$ ipython --no-banner

In [1]: import numpy as np

In [2]: from numpy import linalg as LA

In [3]: np.set_printoptions(precision=2, suppress=True, linewidth=200)

In [4]: W0 = np.load("mat.npy")

In [5]: W0
Out[5]: 
array([[-7,  0,  0,  0,  0,  0,  0],
       [ 3,  8,  0,  0,  0,  0,  0],
       [ 1, -3,  5,  0,  0,  0,  0],
       [-8, -3, -7,  8,  0,  0,  0],
       [ 7,  1,  0,  2,  6,  0,  0],
       [-4,  8,  6, -5,  2,  9,  0],
       [ 1,  0,  7, -6, -8, -3,  9]])

In [6]: rng = np.random.default_rng(8394)

In [7]: lab = rng.permutation(7)

In [8]: out = W0[:, lab] * rng.choice([-1, 1], 7)

In [9]: out
Out[9]: 
array([[ 0,  0,  0,  0,  0,  0,  7],
       [ 0,  0,  0, -8,  0,  0, -3],
       [ 0,  0,  0,  3,  0, -5, -1],
       [ 0, -8,  0,  3,  0,  7,  8],
       [ 0, -2,  0, -1,  6,  0, -7],
       [ 0,  5,  9, -8,  2, -6,  4],
       [ 9,  6, -3,  0, -8, -7, -1]])

In [10]: Uu, _, vt = LA.svd(W0.T @ out)

In [11]: lab
Out[11]: array([6, 3, 5, 1, 4, 2, 0])

In [12]: np.round(Uu @ vt, 2) + 0
Out[12]: 
array([[ 0.,  0.,  0.,  0.,  0.,  0., -1.],
       [ 0.,  0.,  0., -1.,  0.,  0.,  0.],
       [ 0.,  0.,  0.,  0.,  0., -1.,  0.],
       [ 0., -1.,  0.,  0.,  0.,  0.,  0.],
       [ 0.,  0.,  0.,  0.,  1.,  0.,  0.],
       [ 0.,  0.,  1.,  0.,  0.,  0.,  0.],
       [ 1.,  0.,  0.,  0.,  0.,  0.,  0.]])

In [13]: ang = np.radians(120)

In [14]: Rm = np.eye(7)

In [15]: Rm[4, 4] = Rm[0, 0] = np.cos(ang)

In [16]: Rm[4, 0], Rm[0, 4] = -np.sin(ang), np.sin(ang)

In [17]: Rm
Out[17]: 
array([[-0.5 ,  0.  ,  0.  ,  0.  ,  0.87,  0.  ,  0.  ],
       [ 0.  ,  1.  ,  0.  ,  0.  ,  0.  ,  0.  ,  0.  ],
       [ 0.  ,  0.  ,  1.  ,  0.  ,  0.  ,  0.  ,  0.  ],
       [ 0.  ,  0.  ,  0.  ,  1.  ,  0.  ,  0.  ,  0.  ],
       [-0.87,  0.  ,  0.  ,  0.  , -0.5 ,  0.  ,  0.  ],
       [ 0.  ,  0.  ,  0.  ,  0.  ,  0.  ,  1.  ,  0.  ],
       [ 0.  ,  0.  ,  0.  ,  0.  ,  0.  ,  0.  ,  1.  ]])

In [18]: out = W0 @ Rm.T

In [19]: out
Out[19]: 
array([[ 3.5 ,  0.  ,  0.  ,  0.  ,  6.06,  0.  ,  0.  ],
       [-1.5 ,  8.  ,  0.  ,  0.  , -2.6 ,  0.  ,  0.  ],
       [-0.5 , -3.  ,  5.  ,  0.  , -0.87,  0.  ,  0.  ],
       [ 4.  , -3.  , -7.  ,  8.  ,  6.93,  0.  ,  0.  ],
       [ 1.7 ,  1.  ,  0.  ,  2.  , -9.06,  0.  ,  0.  ],
       [ 3.73,  8.  ,  6.  , -5.  ,  2.46,  9.  ,  0.  ],
       [-7.43,  0.  ,  7.  , -6.  ,  3.13, -3.  ,  9.  ]])

In [20]: np.allclose(LA.norm(W0, axis=1), LA.norm(out, axis=1))
Out[20]: True

In [21]: np.allclose(W0 @ W0.T, out @ out.T)
Out[21]: True

In [22]: np.round(LA.det(Rm), 2), np.trace(Rm)
Out[22]: (np.float64(1.0), np.float64(4.0))

In [23]: x0 = np.array([3, 2, 0, 5, 7, 3, 0])

In [24]: rhs = out @ x0

In [25]: c, lr = np.zeros(7), 1 / LA.norm(out, 2) ** 2

In [26]: for i in range(5):
    ...:     c -= lr * out.T @ (out @ c - rhs)
    ...:     if i % 1 == 0: print(i, round(LA.norm(out @ c - rhs), 2))
    ...: 
0 54.97
1 28.93
2 18.73
3 15.1
4 13.61

In [27]: round(float(LA.cond(out)), 2)
Out[27]: 7.58

In [28]: c
Out[28]: array([ 3.66,  1.2 , -1.72,  2.05,  6.68,  2.77, -0.47])

In [29]: r0 = np.array([-5, 6, -8, -1, -6, 9, 7, 8, -1])

In [30]: X = r0[np.abs(np.subtract.outer(np.arange(9), np.arange(9)))]

In [31]: X
Out[31]: 
array([[-5,  6, -8, -1, -6,  9,  7,  8, -1],
       [ 6, -5,  6, -8, -1, -6,  9,  7,  8],
       [-8,  6, -5,  6, -8, -1, -6,  9,  7],
       [-1, -8,  6, -5,  6, -8, -1, -6,  9],
       [-6, -1, -8,  6, -5,  6, -8, -1, -6],
       [ 9, -6, -1, -8,  6, -5,  6, -8, -1],
       [ 7,  9, -6, -1, -8,  6, -5,  6, -8],
       [ 8,  7,  9, -6, -1, -8,  6, -5,  6],
       [-1,  8,  7,  9, -6, -1, -8,  6, -5]])

In [32]: x0 = np.array([3, 3, 1, 3, 1, 1, 3, 3, 2])

In [33]: rhs = X @ x0

In [34]: rhs
Out[34]: array([ 38,  42,  21, -41, -49, -23,  24,  42,  32])

In [35]: LA.solve(X, rhs + X[:, 3])
Out[35]: array([3., 3., 1., 4., 1., 1., 3., 3., 2.])

In [36]: np.round(LA.solve(X.T, X[5]), 2) + 0
Out[36]: array([0., 0., 0., 0., 0., 1., 0., 0., 0.])

In [37]: np.all(LA.eigvalsh(X) > 0)
Out[37]: np.False_

In [38]: np.round(LA.eigvalsh(X).min(), 2)
Out[38]: np.float64(-40.92)

In [39]: O, Rm = LA.qr(X)

In [40]: np.allclose(Rm.T @ Rm, X.T @ X)
Out[40]: True

In [41]: np.abs(np.diag(Rm))
Out[41]: array([18.89, 19.7 , 17.32, 10.04,  7.92,  8.17,  8.57,  8.44,  2.78])

In [42]: np.round(O.T @ O, 2) + 0
Out[42]: 
array([[1., 0., 0., 0., 0., 0., 0., 0., 0.],
       [0., 1., 0., 0., 0., 0., 0., 0., 0.],
       [0., 0., 1., 0., 0., 0., 0., 0., 0.],
       [0., 0., 0., 1., 0., 0., 0., 0., 0.],
       [0., 0., 0., 0., 1., 0., 0., 0., 0.],
       [0., 0., 0., 0., 0., 1., 0., 0., 0.],
       [0., 0., 0., 0., 0., 0., 1., 0., 0.],
       [0., 0., 0., 0., 0., 0., 0., 1., 0.],
       [0., 0., 0., 0., 0., 0., 0., 0., 1.]])

In [43]: O @ Rm
Out[43]: 
array([[-5.,  6., -8., -1., -6.,  9.,  7.,  8., -1.],
       [ 6., -5.,  6., -8., -1., -6.,  9.,  7.,  8.],
       [-8.,  6., -5.,  6., -8., -1., -6.,  9.,  7.],
       [-1., -8.,  6., -5.,  6., -8., -1., -6.,  9.],
       [-6., -1., -8.,  6., -5.,  6., -8., -1., -6.],
       [ 9., -6., -1., -8.,  6., -5.,  6., -8., -1.],
       [ 7.,  9., -6., -1., -8.,  6., -5.,  6., -8.],
       [ 8.,  7.,  9., -6., -1., -8.,  6., -5.,  6.],
       [-1.,  8.,  7.,  9., -6., -1., -8.,  6., -5.]])

In [44]: M = np.load("test13.npy")

In [45]: M
Out[45]: 
array([[-0.4, -2. ,  1.5, -0.6,  0.4,  0.1, -0.1,  0.4],
       [-1.6,  0. ,  0.1, -0.5, -0.7,  0.4, -0.6,  0.1],
       [ 0.3,  1.5,  1.1, -1.2,  0.7,  1.6,  0.4,  0.5],
       [-1.6, -1.1,  0.6, -1.4,  1.9, -0.4, -0.2, -1.5],
       [ 0.8,  0.3,  0.5,  1.1, -0.4, -0.5,  0.4,  0.1],
       [ 1. ,  0.1,  0.2,  1.7, -0.9,  3. , -0.2, -0.9],
       [-0.4, -0.3,  0.3, -1.3, -1.7, -0.4,  0.8,  1.2],
       [ 0.4, -0.2, -0.6,  1.5,  0.2,  0.6, -0.8,  1.2],
       [-0.1,  1.7,  0.1,  0.5,  1.2,  0.5,  1. ,  1.1],
       [ 0.3,  0. , -0.4,  0. , -0.2, -1.1,  1.7, -0.9],
       [ 0.1, -0.2,  1.1,  0.3, -0.8, -0.3, -0.2, -0.4],
       [ 1.2, -0.2, -0.4, -0.4,  0.5, -0.5,  0.1, -0.6],
       [-1.1, -0.9,  0.4,  1.4, -0.6,  0.8, -0.5,  0.3],
       [-1.7,  1.7, -0.8, -0.1, -0.4,  0.5,  1.3, -0.5],
       [ 0. , -0.2, -0.3, -0.8, -0.1, -1. , -0.6, -0.8],
       [ 1.6,  0.3,  1. ,  1.7, -0.1,  0.5, -1.9, -0.4],
       [ 1. ,  1.5,  0.3,  3.5, -1.5,  0.1, -0.4, -1. ],
       [ 1.7,  1.2, -1.2,  0.5, -0.3, -0.7,  1.5,  1.5],
       [-1.5, -0.3, -0.6,  3. ,  1.5, -3. , -0.9, -1.8],
       [-0.3,  0.3, -0.2,  0.8, -0.2, -1.2,  1.1, -1.8],
       [-1.4,  0.7,  0.3,  0.4, -0.5, -1.3,  0. ,  0. ],
       [ 0.1,  1.4,  0.2, -2.5, -1.3, -0.3,  0.2, -1.4],
       [-0.1, -0.1, -0.4,  0.8,  0.1, -0.2, -1.4, -0.4]])

In [46]: lab = rng.permutation(8)

In [47]: out = M[:, lab] * rng.choice([-1, 1], 8)

In [48]: out
Out[48]: 
array([[-0.6,  1.5,  0.4, -2. ,  0.1,  0.4,  0.4, -0.1],
       [-0.5,  0.1, -0.7,  0. ,  0.6,  1.6,  0.1, -0.4],
       [-1.2,  1.1,  0.7,  1.5, -0.4, -0.3,  0.5, -1.6],
       [-1.4,  0.6,  1.9, -1.1,  0.2,  1.6, -1.5,  0.4],
       [ 1.1,  0.5, -0.4,  0.3, -0.4, -0.8,  0.1,  0.5],
       [ 1.7,  0.2, -0.9,  0.1,  0.2, -1. , -0.9, -3. ],
       [-1.3,  0.3, -1.7, -0.3, -0.8,  0.4,  1.2,  0.4],
       [ 1.5, -0.6,  0.2, -0.2,  0.8, -0.4,  1.2, -0.6],
       [ 0.5,  0.1,  1.2,  1.7, -1. ,  0.1,  1.1, -0.5],
       [ 0. , -0.4, -0.2,  0. , -1.7, -0.3, -0.9,  1.1],
       [ 0.3,  1.1, -0.8, -0.2,  0.2, -0.1, -0.4,  0.3],
       [-0.4, -0.4,  0.5, -0.2, -0.1, -1.2, -0.6,  0.5],
       [ 1.4,  0.4, -0.6, -0.9,  0.5,  1.1,  0.3, -0.8],
       [-0.1, -0.8, -0.4,  1.7, -1.3,  1.7, -0.5, -0.5],
       [-0.8, -0.3, -0.1, -0.2,  0.6, -0. , -0.8,  1. ],
       [ 1.7,  1. , -0.1,  0.3,  1.9, -1.6, -0.4, -0.5],
       [ 3.5,  0.3, -1.5,  1.5,  0.4, -1. , -1. , -0.1],
       [ 0.5, -1.2, -0.3,  1.2, -1.5, -1.7,  1.5,  0.7],
       [ 3. , -0.6,  1.5, -0.3,  0.9,  1.5, -1.8,  3. ],
       [ 0.8, -0.2, -0.2,  0.3, -1.1,  0.3, -1.8,  1.2],
       [ 0.4,  0.3, -0.5,  0.7, -0. ,  1.4,  0. ,  1.3],
       [-2.5,  0.2, -1.3,  1.4, -0.2, -0.1, -1.4,  0.3],
       [ 0.8, -0.4,  0.1, -0.1,  1.4,  0.1, -0.4,  0.2]])

In [49]: Uu, _, vt = LA.svd(M.T @ out)

In [50]: lab
Out[50]: array([3, 2, 4, 1, 6, 0, 7, 5])
